% python3 -q
>>> import numpy as np
>>> from numpy import linalg as LA
>>> np.set_printoptions(precision=2, suppress=True, linewidth=100)
>>> tidy = lambda a: np.round(a, 2) + 0
>>> M = np.array([[1, 1, 1, 0, 3],
...     [3, 2, 3, 1, 2],
...     [2, 2, 0, 1, 2],
...     [1, 0, 1, 2, 0],
...     [3, 3, 2, 0, 0],
...     [-8, -5, -8, -3, -3]])
>>> M
array([[ 1,  1,  1,  0,  3],
       [ 3,  2,  3,  1,  2],
       [ 2,  2,  0,  1,  2],
       [ 1,  0,  1,  2,  0],
       [ 3,  3,  2,  0,  0],
       [-8, -5, -8, -3, -3]])
>>> other = np.c_[M[:, :4] @ np.array([[3, 2, 3, 5], [5, 2, 1, 3], [5, 1, 3, 2], [5, 5, 4, 0]]), np.array([1, 0, 0, 2, 0, 0])]
>>> other
array([[  13,    5,    7,   10,    1],
       [  39,   18,   24,   27,    0],
       [  21,   13,   12,   16,    0],
       [  18,   13,   14,    7,    2],
       [  34,   14,   18,   28,    0],
       [-104,  -49,  -65,  -71,    0]])
>>> tidy(LA.norm(other - M @ LA.lstsq(M, other)[0], axis=0))
array([0. , 0. , 0. , 0. , 0.3])
>>> tidy(LA.lstsq(M, other[:, 0])[0])
array([3., 5., 5., 5., 0.])
>>> tidy(LA.norm(LA.qr(M)[0].T @ other, axis=0) ** 2 / ((other ** 2).sum(axis=0) + 1e-12))
array([1.  , 1.  , 1.  , 1.  , 0.98])
>>> x = np.array([-1, 2, 1, 1, 0])
>>> rhs = M @ x
>>> tidy(LA.pinv(M) @ M)
array([[1., 0., 0., 0., 0.],
       [0., 1., 0., 0., 0.],
       [0., 0., 1., 0., 0.],
       [0., 0., 0., 1., 0.],
       [0., 0., 0., 0., 1.]])
>>> rhs
array([  2,   5,   3,   2,   5, -13])
>>> tidy(LA.lstsq(M, rhs)[0])
array([-1.,  2.,  1.,  1.,  0.])
>>> tidy(LA.solve(M.T @ M, M.T @ rhs))
array([-1.,  2.,  1.,  1.,  0.])
>>> rng = np.random.default_rng(87192)
>>> rhs = rhs + 0.02 * rng.normal(size=6)
>>> tidy(rhs)
array([  2.  ,   4.94,   2.98,   2.03,   5.  , -12.95])
>>> beta, *_ = LA.lstsq(M, rhs)
>>> tidy(LA.norm(rhs - M @ beta))
np.float64(0.04)
>>> beta.round()
array([-1.,  2.,  1.,  1., -0.])
>>> [round(float(LA.norm(LA.solve(M.T @ M + lam * np.eye(5), M.T @ rhs))), 2) for lam in (0, 1, 10, 100)]
[2.81, 1.06, 0.97, 0.7]
>>> q, V = LA.qr(M[:, :3])[0], LA.qr(M[:, 3:])[0]
>>> sig = LA.svd(q.T @ V, compute_uv=False)
>>> tidy(np.degrees(np.arccos(sig.clip(0, 1))))
array([ 8.22, 53.1 ])
>>> tidy(LA.norm(q @ q.T - V @ V.T, 2))
np.float64(1.0)
>>> ang = np.sort(rng.uniform(-2, 2, 12))
>>> F = np.c_[ang, ang ** 2, ang ** 3] @ np.array([[-2, 1, -3, -3], [3, -3, 3, -2], [0, 2, -2, 0]])
>>> tidy(F)
array([[  9.99, -15.51,  18.55,  -0.06],
       [  4.37,  -5.  ,   6.84,   1.07],
       [  4.3 ,  -4.89,   6.71,   1.07],
       [  1.86,  -1.63,   2.67,   1.02],
       [  0.32,  -0.19,   0.45,   0.36],
       [  0.27,  -0.16,   0.38,   0.31],
       [ -0.32,   0.05,  -0.83,  -1.47],
       [ -0.29,   0.02,  -0.94,  -1.79],
       [  0.16,  -0.09,  -1.38,  -3.3 ],
       [  1.36,   0.11,  -2.27,  -5.6 ],
       [  6.46,   4.13,  -7.8 , -12.28],
       [  6.94,   4.68,  -8.46, -12.82]])
>>> basis = F[[0, 6]].astype(float)
>>> for _ in range(5):
...     idx = LA.norm(F[:, None] - basis, axis=-1).argmin(axis=1)
...     basis = np.array([F[idx == j].mean(axis=0) for j in range(2)])
... 
>>> idx
array([0, 1, 1, 1, 1, 1, 1, 1, 1, 1, 1, 1])
>>> tidy(basis[1] - basis[0])
array([ -7.67,  15.24, -18.97,  -2.97])
>>> tidy(basis)
array([[  9.99, -15.51,  18.55,  -0.06],
       [  2.31,  -0.27,  -0.42,  -3.04]])
>>> tidy(LA.norm(F, 2) / LA.norm(F))
np.float64(0.83)
>>> [round(float(x), 2) for x in LA.svd(F, compute_uv=False)[:3]]
[32.17, 21.6, 3.6]
>>> LA.matrix_rank(F, rtol=0.1)
np.int64(3)
>>> J = np.array([[0, 0, 0],
...     [0, 0, 2],
...     [0, 0, 0],
...     [0, 3, 0],
...     [0, 0, 0],
...     [0, 0, 0],
...     [0, 0, 3],
...     [0, 3, 0]])
>>> left, sig, Vh = LA.svd(J)
>>> np.argmax(sig[:-1] / (sig[1:] + 1e-6)) + 1
np.int64(2)
>>> tidy(sig)
array([4.24, 3.61, 0.  ])
>>> other = left[:, :2] @ np.diag(sig[:2]) @ Vh[:2]
>>> LA.matrix_rank(J, rtol=0.05)
np.int64(2)
>>> tidy(np.abs(J - other).max())
np.float64(0.0)
>>> tidy(other)
array([[0., 0., 0.],
       [0., 0., 2.],
       [0., 0., 0.],
       [0., 3., 0.],
       [0., 0., 0.],
       [0., 0., 0.],
       [0., 0., 3.],
       [0., 3., 0.]])
>>> tidy(LA.norm(J - other) / LA.norm(J))
np.float64(0.0)
>>> rank = LA.matrix_rank(J)
>>> rank
np.int64(2)
>>> N = LA.svd(J)[2][rank:].T
>>> [int(LA.matrix_rank(np.delete(J, i, axis=0))) for i in range(8)]
[2, 2, 2, 2, 2, 2, 2, 2]
>>> np.allclose(J @ N, 0)
True
>>> [int(LA.matrix_rank(J[:, :j + 1])) for j in range(3)]
[0, 1, 2]
>>> J @ N
array([[0.],
       [0.],
       [0.],
       [0.],
       [0.],
       [0.],
       [0.],
       [0.]])
>>> data = np.array([[2, 0, 0, 0, 0, -2, 0],
...     [0, -1, 1, 0, 2, 0, 2],
...     [0, -2, -2, 0, 0, 0, -1],
...     [0, 0, 0, 1, 0, 0, 0],
...     [0, 2, -2, 0, -2, 0, -1],
...     [0, 0, 0, 0, 0, 0, 0],
...     [0, -1, -1, 0, 0, 0, -1]])
>>> # rank 6
>>> left, sig, Vh = LA.svd(data)
>>> tidy(sig)
array([4.73, 3.35, 2.83, 1.16, 1.  , 0.22, 0.  ])
>>> other = left[:, :6] @ np.diag(sig[:6]) @ Vh[:6]
>>> tidy(LA.norm(data - other) / LA.norm(data))
np.float64(0.0)
>>> tidy(np.abs(data - other).max())
np.float64(0.0)
>>> tidy(LA.norm(data - other, 2)), sig[6]
(np.float64(0.0), np.float64(0.0))
>>> LA.matrix_rank(data, rtol=0.05)
np.int64(5)
>>> idx = rng.permutation(7)
>>> idx
array([4, 3, 0, 1, 2, 5, 6])
>>> other = data[idx][:, idx]
>>> np.trace(other)
np.int64(-3)
>>> np.diag(other)
array([-2,  1,  2, -1, -2,  0, -1])
>>> tidy(LA.det(other)), tidy(LA.det(data[idx]))
(np.float64(0.0), np.float64(0.0))
>>> np.allclose(other, data)
False
>>> data @ data
array([[ 4,  0,  0,  0,  0, -4,  0],
       [ 0,  1, -9,  0, -6,  0, -7],
       [ 0,  7,  3,  0, -4,  0, -1],
       [ 0,  0,  0,  1,  0,  0,  0],
       [ 0, -1, 11,  0,  8,  0,  9],
       [ 0,  0,  0,  0,  0,  0,  0],
       [ 0,  4,  2,  0, -2,  0,  0]])
>>> np.trace(data)
np.int64(-3)
>>> np.allclose(data, data.T)
False
>>> np.allclose(data @ data.T, data.T @ data)
False
>>> (data + data.T) / 2
array([[ 2. ,  0. ,  0. ,  0. ,  0. , -1. ,  0. ],
       [ 0. , -1. , -0.5,  0. ,  2. ,  0. ,  0.5],
       [ 0. , -0.5, -2. ,  0. , -1. ,  0. , -1. ],
       [ 0. ,  0. ,  0. ,  1. ,  0. ,  0. ,  0. ],
       [ 0. ,  2. , -1. ,  0. , -2. ,  0. , -0.5],
       [-1. ,  0. ,  0. ,  0. ,  0. ,  0. ,  0. ],
       [ 0. ,  0.5, -1. ,  0. , -0.5,  0. , -1. ]])
>>> (data - data.T) / 2
array([[ 0. ,  0. ,  0. ,  0. ,  0. , -1. ,  0. ],
       [ 0. ,  0. ,  1.5,  0. ,  0. ,  0. ,  1.5],
       [ 0. , -1.5,  0. ,  0. ,  1. ,  0. ,  0. ],
       [ 0. ,  0. ,  0. ,  0. ,  0. ,  0. ,  0. ],
       [ 0. ,  0. , -1. ,  0. ,  0. ,  0. , -0.5],
       [ 1. ,  0. ,  0. ,  0. ,  0. ,  0. ,  0. ],
       [ 0. , -1.5,  0. ,  0. ,  0.5,  0. ,  0. ]])
>>> tidy(np.abs(LA.eigvals(data)).max())
np.float64(3.65)
